$ python -q
>>> import numpy as np
>>> from numpy import linalg as LA
>>> np.set_printoptions(precision=2, suppress=True, linewidth=120)
>>> M = np.array([[1.9, -0.5, 1.5, 0.1, 7.0], [-0.6, 0.3, 0.3, -0.4, -23.0]])
>>> theta = np.radians(144)
>>> R = np.eye(5)
>>> R[0, 0] = R[1, 1] = np.cos(theta)
>>> R[0, 1], R[1, 0] = -np.sin(theta), np.sin(theta)
>>> R
array([[-0.81, -0.59,  0.  ,  0.  ,  0.  ],
       [ 0.59, -0.81,  0.  ,  0.  ,  0.  ],
       [ 0.  ,  0.  ,  1.  ,  0.  ,  0.  ],
       [ 0.  ,  0.  ,  0.  ,  1.  ,  0.  ],
       [ 0.  ,  0.  ,  0.  ,  0.  ,  1.  ]])
>>> Y = M @ R.T
>>> np.abs(Y - M).max(axis=0)
array([3.14, 2.02, 0.  , 0.  , 0.  ])
>>> np.allclose(LA.norm(M, axis=1), LA.norm(Y, axis=1))
True
>>> def softmax(z):
...     e = np.exp(z - z.max(axis=-1, keepdims=True))
...     return e / e.sum(axis=-1, keepdims=True)
... 
>>> softmax(M).sum(axis=1)
array([1., 1.])
>>> np.round(softmax(M[0] + 5), 2) + 0
array([0.01, 0.  , 0.  , 0.  , 0.99])
>>> scores = M @ M.T / np.sqrt(5)
>>> softmax(scores).round(6).argmax(axis=1)
array([0, 1])
>>> Y = M / LA.norm(M, axis=1, keepdims=True)
>>> cov = Y @ Y.T
>>> cov
array([[ 1.  , -0.95],
       [-0.95,  1.  ]])
>>> (cov - 2 * np.eye(2)).round(6).argmax(axis=1)
array([1, 0])
>>> cov[0]
array([ 1.  , -0.95])
>>> np.argwhere(np.triu(np.abs(cov) > 0.95, 1))
array([], shape=(0, 2), dtype=int64)
>>> theta = np.radians(180)
>>> R = np.eye(2)
>>> R[0, 0] = R[1, 1] = np.cos(theta)
>>> R[0, 1], R[1, 0] = -np.sin(theta), np.sin(theta)
>>> R.round(2) + 0
array([[-1.,  0.],
       [ 0., -1.]])
>>> Y = cov @ R.T
>>> np.abs(Y - cov).max(axis=0)
array([2., 2.])
>>> np.allclose(LA.norm(cov, axis=1), LA.norm(Y, axis=1))
True
>>> Y
array([[-1.  ,  0.95],
       [ 0.95, -1.  ]])
>>> round(LA.det(R), 2), np.trace(R)
(np.float64(1.0), np.float64(-2.0))
>>> LA.svd(cov, compute_uv=False), LA.svd(Y, compute_uv=False)
(array([1.95, 0.05]), array([1.95, 0.05]))
>>> np.allclose(cov @ cov.T, Y @ Y.T)
True
>>> U, sig, Vt = LA.svd(M)
>>> sig
array([24.08,  2.27])
>>> Y = U[:, :1] @ np.diag(sig[:1]) @ Vt[:1]
>>> np.round(LA.norm(M - Y) / LA.norm(M), 2)
np.float64(0.09)
>>> LA.matrix_rank(M, rtol=0.05)
np.int64(2)
>>> mat = np.array([[-7.0, -9.0, 0.0, 0.0],
...     [2.0, 4.0, 0.0, 0.0],
...     [0.0, 0.0, -1.0, -2.0],
...     [0.0, 0.0, 1.0, 0.0]])
>>> # 2 groups of indices that never mix
>>> mat.reshape(-1, 2)
array([[-7., -9.],
       [ 0.,  0.],
       [ 2.,  4.],
       [ 0.,  0.],
       [ 0.,  0.],
       [-1., -2.],
       [ 0.,  0.],
       [ 1.,  0.]])
>>> T = mat.reshape(4, 2, -1)
>>> T.transpose(1, 0, 2)
array([[[-7., -9.],
        [ 2.,  4.],
        [ 0.,  0.],
        [ 0.,  0.]],

       [[ 0.,  0.],
        [ 0.,  0.],
        [-1., -2.],
        [ 1.,  0.]]])
>>> T.shape
(4, 2, 2)
>>> np.einsum("ihd,ihd->ih", T, T)
array([[130.,   0.],
       [ 20.,   0.],
       [  0.,   5.],
       [  0.,   1.]])
>>> np.swapaxes(T, 1, 2)[1]
array([[2., 0.],
       [4., 0.]])
>>> np.einsum("ihd,jhd->hij", T, T).shape
(2, 4, 4)
>>> O, vecs = LA.qr(mat[:, :1])[0], LA.qr(mat[:, 1:])[0]
>>> sig = LA.svd(O.T @ vecs, compute_uv=False)
>>> np.degrees(np.arccos(sig.clip(0, 1)))
array([8.02])
>>> sig
array([0.99])
